$ python -q
>>> import numpy as np
>>> from numpy import linalg as LA
>>> np.set_printoptions(precision=4, suppress=True, linewidth=160)
>>> m1 = np.load("sample3.npy")
>>> m1
array([[6., 0., 5., 0., 5.],
       [0., 6., 0., 5., 0.],
       [5., 0., 6., 0., 5.],
       [0., 5., 0., 6., 0.],
       [5., 0., 5., 0., 6.]])
>>> x = np.array([4, 1, 0, 2, 5])
>>> rhs = m1 @ x
>>> b, lr = np.zeros(5), 1 / LA.norm(m1, 2) ** 2
>>> for i in range(250):
...     b -= lr * m1.T @ (m1 @ b - rhs)
...     if i % 50 == 0: print(i, round(LA.norm(m1 @ b - rhs), 4))
... 
0 12.8766
50 3.1189
100 2.5645
150 2.1087
200 1.7339
>>> b
array([3.6241, 1.1879, 1.1277, 1.8121, 4.2482])
>>> U, sig, Vh = LA.svd(m1)
>>> sig
array([16., 11.,  1.,  1.,  1.])
>>> B = U[:, :2] @ np.diag(sig[:2]) @ Vh[:2]
>>> print(round(float(np.abs(m1 - B).max()), 4))
0.6667
>>> np.round(LA.norm(m1 - B) / LA.norm(m1), 4)
np.float64(0.0889)
>>> B = m1 / np.sqrt((m1 ** 2).mean(axis=1, keepdims=True))
>>> B[2]
array([1.2056, 0.    , 1.4467, 0.    , 1.2056])
>>> LA.matrix_rank(m1 - m1.mean(axis=1, keepdims=True))
np.int64(4)
>>> LA.matrix_rank(B) == LA.matrix_rank(m1)
np.True_
>>> LA.norm(B, axis=1)
array([2.2361, 2.2361, 2.2361, 2.2361, 2.2361])
>>> ev, evecs = LA.eigvalsh(m1)
Traceback (most recent call last):
  File "<python-input-20>", line 1, in <module>
    ev, evecs = LA.eigvalsh(m1)
    ^^^^^^^^^
ValueError: too many values to unpack (expected 2)
>>> ev, evecs = LA.eigh(m1)
>>> LA.eigvalsh(m1 @ m1)
array([  1.,   1.,   1., 121., 256.])
>>> ev.sum(), np.trace(m1)
(np.float64(30.0), np.float64(30.0))
>>> np.abs(evecs[:, -1])
array([0.5774, 0.    , 0.5774, 0.    , 0.5774])
>>> print((ev > 1e-8).sum(), (ev < -1e-8).sum())
5 0
>>> np.round(evecs @ np.diag(ev) @ evecs.T, 4) + 0
array([[6., 0., 5., 0., 5.],
       [0., 6., 0., 5., 0.],
       [5., 0., 6., 0., 5.],
       [0., 5., 0., 6., 0.],
       [5., 0., 5., 0., 6.]])
>>> LA.eigvalsh(m1 + -2 * np.eye(5))
array([-1., -1., -1.,  9., 14.])
>>> print(LA.svd(m1, compute_uv=False))
[16. 11.  1.  1.  1.]
>>> E = np.loadtxt("arr.csv", delimiter=",")
>>> E
array([[1.    , 0.9   , 0.81  , 0.729 , 0.6561, 0.5905],
       [0.9   , 1.    , 0.9   , 0.81  , 0.729 , 0.6561],
       [0.81  , 0.9   , 1.    , 0.9   , 0.81  , 0.729 ],
       [0.729 , 0.81  , 0.9   , 1.    , 0.9   , 0.81  ],
       [0.6561, 0.729 , 0.81  , 0.9   , 1.    , 0.9   ],
       [0.5905, 0.6561, 0.729 , 0.81  , 0.9   , 1.    ]])
>>> x = np.array([-3, 4, 0, 4, -5, 4])
>>> rhs = E @ x
>>> b, lr = np.zeros(6), 1 / LA.norm(E, 2) ** 2
>>> for i in range(300):
...     b -= lr * E.T @ (E @ b - rhs)
...     if i % 50 == 0: print(i, round(LA.norm(E @ b - rhs), 4))
... 
0 0.8218
50 0.7205
100 0.6849
150 0.6651
200 0.6495
250 0.6354
>>> print(b)
[-0.2567  0.6772  1.0119  1.029   0.5435  1.0453]
>>> low = LA.cholesky(E)
>>> np.diag(low) ** 2
array([1.  , 0.19, 0.19, 0.19, 0.19, 0.19])
>>> ev, evecs = LA.eigh(E)
>>> evecs @ np.diag(ev) @ evecs.T
array([[1.    , 0.9   , 0.81  , 0.729 , 0.6561, 0.5905],
       [0.9   , 1.    , 0.9   , 0.81  , 0.729 , 0.6561],
       [0.81  , 0.9   , 1.    , 0.9   , 0.81  , 0.729 ],
       [0.729 , 0.81  , 0.9   , 1.    , 0.9   , 0.81  ],
       [0.6561, 0.729 , 0.81  , 0.9   , 1.    , 0.9   ],
       [0.5905, 0.6561, 0.729 , 0.81  , 0.9   , 1.    ]])
>>> np.abs(evecs[:, -1])
array([0.3858, 0.4122, 0.4257, 0.4257, 0.4122, 0.3858])
>>> LA.eigvalsh(E @ E)
array([ 0.0032,  0.0049,  0.0107,  0.0395,  0.3856, 24.5129])
>>> np.round(evecs.T @ E @ evecs, 4) + 0
array([[0.0563, 0.    , 0.    , 0.    , 0.    , 0.    ],
       [0.    , 0.0697, 0.    , 0.    , 0.    , 0.    ],
       [0.    , 0.    , 0.1032, 0.    , 0.    , 0.    ],
       [0.    , 0.    , 0.    , 0.1987, 0.    , 0.    ],
       [0.    , 0.    , 0.    , 0.    , 0.621 , 0.    ],
       [0.    , 0.    , 0.    , 0.    , 0.    , 4.9511]])
>>> LA.eigvalsh(E + 3 * np.eye(6))
array([3.0563, 3.0697, 3.1032, 3.1987, 3.621 , 7.9511])
>>> W0 = np.load("w.npy")
>>> W0
array([[-0.4191,  0.0104,  0.3881,  0.3426, -0.21  ,  0.4168],
       [ 0.1197, -0.392 ,  0.126 ,  0.45  ,  0.6786, -0.2836],
       [-0.3592, -0.3328, -0.0138,  0.3931, -0.511 , -0.506 ],
       [-0.1197,  0.1344,  0.5617, -0.1181,  0.0467,  0.0829],
       [ 0.2395,  0.0256, -0.0685,  0.584 ,  0.0262,  0.5449],
       [ 0.0599, -0.1224,  0.6708, -0.1966,  0.1015, -0.1268],
       [-0.7184, -0.2608, -0.2505, -0.2378,  0.3926,  0.2549],
       [ 0.2993, -0.7961,  0.0204, -0.2745, -0.2588,  0.3242]])
>>> U, sig = LA.svd(W0)
Traceback (most recent call last):
  File "<python-input-46>", line 1, in <module>
    U, sig = LA.svd(W0)
    ^^^^^^
ValueError: too many values to unpack (expected 2)
>>> U, sig, Vh = LA.svd(W0, full_matrices=False)
>>> print(np.round(Vh @ Vh.T, 4) + 0)
[[1. 0. 0. 0. 0. 0.]
 [0. 1. 0. 0. 0. 0.]
 [0. 0. 1. 0. 0. 0.]
 [0. 0. 0. 1. 0. 0.]
 [0. 0. 0. 0. 1. 0.]
 [0. 0. 0. 0. 0. 1.]]
>>> sig
array([1., 1., 1., 1., 1., 1.])
>>> print(round(np.sqrt((sig ** 2).sum()), 4), round(LA.norm(W0), 4))
2.4495 2.4495
>>> (sig > 1e-8).sum()
np.int64(6)
>>> sig / sig[0]
array([1., 1., 1., 1., 1., 1.])
>>> x = np.array([0, 3, 3, 3, 4, 5])
>>> rhs = W0 @ x
>>> np.round(LA.pinv(W0) @ W0, 4) + 0
array([[1., 0., 0., 0., 0., 0.],
       [0., 1., 0., 0., 0., 0.],
       [0., 0., 1., 0., 0., 0.],
       [0., 0., 0., 1., 0., 0.],
       [0., 0., 0., 0., 1., 0.],
       [0., 0., 0., 0., 0., 1.]])
>>> print(np.round(LA.lstsq(W0, rhs)[0], 4) + 0)
[0. 3. 3. 3. 4. 5.]
>>> np.round(LA.solve(W0.T @ W0, W0.T @ rhs), 4) + 0
array([0., 3., 3., 3., 4., 5.])
>>> rng = np.random.default_rng(703619)
>>> rhs = rhs + 0.3 * rng.normal(size=8)
>>> rhs
array([ 3.7409,  2.0169, -4.1227,  2.3871,  4.4488,  0.4217,  0.5208, -2.6875])
>>> b, *_ = LA.lstsq(W0, rhs)
>>> np.round(W0.T @ (rhs - W0 @ b), 4) + 0
array([0., 0., 0., 0., 0., 0.])
>>> round(LA.norm(rhs - W0 @ b), 4)
np.float64(0.3581)
>>> b
array([-0.2191,  3.007 ,  2.8967,  3.4157,  3.8605,  4.9032])
>>> [round(float(LA.norm(LA.solve(W0.T @ W0 + lam * np.eye(6), W0.T @ rhs))), 2) for lam in (0, 1, 10, 100)]
[8.25, 4.13, 0.75, 0.08]
>>> hat = W0 @ LA.solve(W0.T @ W0, W0.T)
>>> hat @ W0[:, 3]
array([ 0.3426,  0.45  ,  0.3931, -0.1181,  0.584 , -0.1966, -0.2378, -0.2745])
>>> np.round(LA.eigvalsh(hat), 4) + 0
array([0., 0., 1., 1., 1., 1., 1., 1.])
>>> np.allclose(hat @ hat, hat)
True
>>> round(float(np.trace(hat)), 4)
6.0
>>> feats = np.load("layer13.npy")
>>> feats
array([[  6., -11.,   7.],
       [  8., -20.,  14.],
       [  8., -25.,  19.]])
>>> U, sig, Vh = LA.svd(feats)
>>> np.argmax(sig[:-1] / (sig[1:] + 1e-6)) + 1
np.int64(2)
>>> B = U[:, :2] @ np.diag(sig[:2]) @ Vh[:2]
>>> print(LA.matrix_rank(B))
2
>>> LA.matrix_rank(feats, rtol=0.05)
np.int64(2)
>>> B = feats[0, 0] * feats[1:] - np.outer(feats[1:, 0], feats[0])
>>> print(B)
[[  0. -32.  28.]
 [  0. -62.  58.]]
>>> print(np.flatnonzero(~B.round(6).any(axis=1)))
[]
>>> print(LA.matrix_rank(B), LA.matrix_rank(feats))
2 3
>>> feats[:, 0] / feats[0, 0]
array([1.    , 1.3333, 1.3333])
